$ python -q
>>> import numpy as np
>>> import numpy.linalg as la
>>> np.set_printoptions(suppress=True, linewidth=160)
>>> tidy = lambda a: np.round(a, 1) + 0
>>> A = np.load("a.npy")
>>> A
array([[-1.,  2., -1.,  0.],
       [-2.,  4., -2.,  0.],
       [-2.,  4., -2.,  0.],
       [-1.,  2., -1.,  0.]])
>>> # row 2 repeats row 1
>>> r = la.matrix_rank(A)
>>> r
np.int64(1)
>>> null = la.svd(A)[2][r:].T
>>> tidy(A @ null)
array([[0., 0., 0.],
       [0., 0., 0.],
       [0., 0., 0.],
       [0., 0., 0.]])
>>> la.matrix_rank(A.T @ A), la.matrix_rank(A @ A.T)
(np.int64(1), np.int64(1))
>>> [int(la.matrix_rank(A[:, :j + 1])) for j in range(4)]
[1, 1, 1, 1]
>>> np.allclose(A @ null, 0)
True
>>> null.shape
(4, 3)
>>> [int(la.matrix_rank(np.delete(A, i, axis=0))) for i in range(4)]
[1, 1, 1, 1]
>>> data = np.load("x.npy")
>>> data
array([[ -0.6,  -3.2,   8.3],
       [ -0.2,  10.3, -11.5],
       [ -7.1,  -5.8,   0. ],
       [-11.2,   8. ,  -3.1],
       [ 12.8,  10. ,   1.6],
       [ -5.8,  -7.3,   7.6],
       [ -5. ,  -1. ,  -3. ],
       [ -2.6,  11.4,  -8.4],
       [  2.4,  -3.7, -10.3],
       [  3.2, -14.4,   4.5]])
>>> U, sigma, Vt = la.svd(A)
>>> tidy(sigma)
array([7.7, 0. , 0. , 0. ])
>>> np.argmax(sigma[:-1] / (sigma[1:] + 1e-6)) + 1
np.int64(1)
>>> other = U[:, :1] @ np.diag(sigma[:1]) @ Vt[:1]
>>> tidy(la.norm(A - other) / la.norm(A))
np.float64(0.0)
>>> tidy(np.abs(A - other).max())
np.float64(0.0)
>>> la.matrix_rank(A, rtol=0.05)
np.int64(1)
>>> tidy(other)
array([[-1.,  2., -1.,  0.],
       [-2.,  4., -2.,  0.],
       [-2.,  4., -2.,  0.],
       [-1.,  2., -1.,  0.]])
>>> np.unique(other.round(6), axis=0).shape
(2, 4)
>>> tidy(other @ la.pinv(other) @ other)
array([[-1.,  2., -1.,  0.],
       [-2.,  4., -2.,  0.],
       [-2.,  4., -2.,  0.],
       [-1.,  2., -1.,  0.]])
>>> tidy(np.trace(la.pinv(other) @ other))
np.float64(1.0)
>>> np.abs(np.diag(la.qr(other)[1])) > 1e-9
array([ True, False, False, False])
>>> la.lstsq(other[:-1].T, other[-1])[2]
np.int32(1)
>>> np.allclose(other[:-1].T @ la.lstsq(other[:-1].T, other[-1])[0], other[-1])
True
>>> other = np.array([[1, 1], [1, -1]])
>>> rng = np.random.default_rng(29)
>>> W0 = np.kron(other, np.kron(other, other))[rng.permutation(8)][:3]
>>> W0
array([[ 1, -1,  1, -1, -1,  1, -1,  1],
       [ 1, -1, -1,  1,  1, -1, -1,  1],
       [ 1,  1,  1,  1,  1,  1,  1,  1]])
>>> # columns 3 and 4 are equal
>>> other = W0[0, 0] * W0[1:] - np.outer(W0[1:, 0], W0[0])
>>> other
array([[ 0,  0, -2,  2,  2, -2,  0,  0],
       [ 0,  2,  0,  2,  2,  0,  2,  0]])
>>> la.matrix_rank(other), la.matrix_rank(W0)
(np.int64(2), np.int64(3))
>>> r0 = np.array([0, 2])
>>> np.convolve(W0[1], r0)
array([ 0,  2, -2, -2,  2,  2, -2, -2,  2])
>>> np.array([np.convolve(row, r0, "same") for row in W0])
array([[ 0,  2, -2,  2, -2, -2,  2, -2],
       [ 0,  2, -2, -2,  2,  2, -2, -2],
       [ 0,  2,  2,  2,  2,  2,  2,  2]])
>>> W0.shape
(3, 8)
>>> x0 = np.array([5, -3, 9, 8, 8, 7, 2, 8])
>>> h = np.maximum(W0 @ x0, 0)
>>> W0 * (h > 1e-9)[:, None]
array([[ 1, -1,  1, -1, -1,  1, -1,  1],
       [ 1, -1, -1,  1,  1, -1, -1,  1],
       [ 1,  1,  1,  1,  1,  1,  1,  1]])
>>> np.flatnonzero(h > 1e-9)
array([0, 1, 2])
>>> h
array([14, 14, 44])
>>> arr = np.load("arr.npy")
>>> arr
array([[2, 0, 0, 0],
       [0, 0, 0, 0],
       [0, 0, 2, 0],
       [0, 0, 0, 0]])
>>> # splits into 4 blocks
>>> Ac = data - data.mean(axis=0)
>>> U, sigma, Vt = la.svd(Ac, full_matrices=False)
>>> tidy(Vt[0] * np.sign(Vt[0, np.abs(Vt[0]).argmax()]))
array([ 0.1,  0.8, -0.6])
>>> tidy((sigma ** 2).sum() ** 2 / (sigma ** 4).sum())
np.float64(2.3)
>>> la.matrix_rank(Ac)
np.int64(3)
>>> tidy(sigma)
array([30.6, 20.2, 15.2])
